In [1]: import numpy as np

In [2]: from numpy import linalg as LA

In [3]: np.set_printoptions(precision=1, suppress=True, linewidth=160)

In [4]: data = np.loadtxt("w.csv", delimiter=",")

In [5]: data.round(1) + 0
Out[5]: 
array([[-11.1,   9. ,  15.1, -11.3,  -9.2, -26.2,  18.7,   3.7],
       [ -7.9,   5.7,  11.7,  -8.7,  -6.5, -19.9,  13.9,   2.7],
       [ -7.2,   5. ,  10.9,  -8.1,  -5.9, -18.5,  12.9,   2.5],
       [ -6.3,   4. ,   9.9,  -7.3,  -5.1, -16.5,  11.4,   2.2],
       [ -5.4,   3.2,   8.8,  -6.5,  -4.3, -14.7,  10. ,   1.9],
       [ -4.8,   2.6,   8.1,  -6. ,  -3.7, -13.3,   9. ,   1.8],
       [ -4.7,   2.5,   8. ,  -5.9,  -3.7, -13.1,   8.9,   1.7],
       [ -4.3,   2.1,   7.5,  -5.5,  -3.3, -12.2,   8.3,   1.6],
       [ -3.7,   1.5,   6.6,  -4.9,  -2.6, -10.5,   7.1,   1.4],
       [ -3.3,   1.1,   6. ,  -4.4,  -2.2,  -9.5,   6.4,   1.3],
       [ -3.2,   1. ,   5.9,  -4.4,  -2.2,  -9.3,   6.2,   1.3],
       [ -1.9,  -0.1,   3.8,  -2.9,  -0.9,  -5.6,   3.8,   1. ],
       [ -1.8,  -0.1,   3.7,  -2.8,  -0.8,  -5.4,   3.6,   1. ],
       [ -1.8,  -0.1,   3.6,  -2.7,  -0.8,  -5.4,   3.6,   0.9],
       [ -1.7,  -0.2,   3.4,  -2.6,  -0.7,  -5. ,   3.4,   0.9],
       [ -1.4,  -0.4,   2.9,  -2.2,  -0.4,  -4.1,   2.7,   0.8],
       [ -1.1,  -0.5,   2.3,  -1.8,  -0.2,  -3.2,   2.2,   0.8],
       [ -0.9,  -0.5,   1.6,  -1.3,   0.1,  -2.1,   1.5,   0.7],
       [ -0.8,  -0.5,   1.5,  -1.2,   0.1,  -1.9,   1.3,   0.6],
       [ -0.7,  -0.5,   1.4,  -1.1,   0.1,  -1.7,   1.2,   0.6],
       [ -0.6,  -0.4,   1.1,  -0.9,   0.2,  -1.3,   1. ,   0.6],
       [ -0.3,  -0.2,   0.4,  -0.4,   0.1,  -0.5,   0.4,   0.3],
       [ -0.3,  -0.2,   0.3,  -0.3,   0.1,  -0.4,   0.3,   0.3],
       [ -0.1,  -0.1,   0.1,  -0.1,   0.1,  -0.1,   0.1,   0.1],
       [  0.3,   0.1,  -0.2,   0.2,  -0.1,   0.2,  -0.2,  -0.3],
       [  2.1,  -0.1,  -1. ,   1.3,  -0.7,   0.8,  -1.5,  -1.9],
       [  4.7,  -1.3,  -1.7,   2.5,  -1. ,   1.6,  -3.2,  -4. ],
       [  4.8,  -1.3,  -1.7,   2.5,  -1. ,   1.6,  -3.2,  -4.1],
       [  6. ,  -2. ,  -2. ,   3. ,  -1. ,   2. ,  -4. ,  -5. ],
       [  6.5,  -2.3,  -2.1,   3.2,  -1. ,   2.2,  -4.4,  -5.4],
       [  6.8,  -2.5,  -2.2,   3.3,  -1. ,   2.3,  -4.5,  -5.6],
       [  8.3,  -3.4,  -2.6,   4. ,  -0.9,   2.8,  -5.6,  -6.7],
       [  9.2,  -4. ,  -2.8,   4.3,  -0.9,   3.1,  -6.2,  -7.3],
       [ 10.4,  -4.8,  -3.1,   4.8,  -0.8,   3.6,  -7. ,  -8.2],
       [ 17.1,  -9.6,  -4.9,   7.6,   0. ,   6.6, -11.9, -12.8],
       [ 20.9, -12.5,  -6. ,   9.1,   0.6,   8.4, -14.7, -15.4],
       [ 22.4, -13.6,  -6.4,   9.7,   0.9,   9.1, -15.8, -16.3],
       [ 22.8, -13.9,  -6.5,   9.8,   1. ,   9.3, -16. , -16.6],
       [ 24.8, -15.5,  -7.1,  10.7,   1.4,  10.3, -17.5, -17.9]])

In [6]: # looks like rank 3

In [7]: Ac = data - data.mean(axis=0)

In [8]: Uu, sig, Vt = LA.svd(Ac, full_matrices=False)

In [9]: Vt[0] * np.sign(Vt[0, np.abs(Vt[0]).argmax()])
Out[9]: array([ 0.5, -0.3, -0.3,  0.3,  0.1,  0.5, -0.5, -0.3])

In [10]: (np.sign(Uu[:, 0]) == np.sign(Uu[0, 0])).astype(int)
Out[10]: array([1, 1, 1, 1, 1, 1, 1, 1, 1, 1, 1, 1, 1, 1, 1, 1, 1, 1, 1, 1, 1, 1, 1, 0, 0, 0, 0, 0, 0, 0, 0, 0, 0, 0, 0, 0, 0, 0, 0])

In [11]: np.round((sig ** 2).sum() ** 2 / (sig ** 4).sum(), 1)
Out[11]: np.float64(1.1)
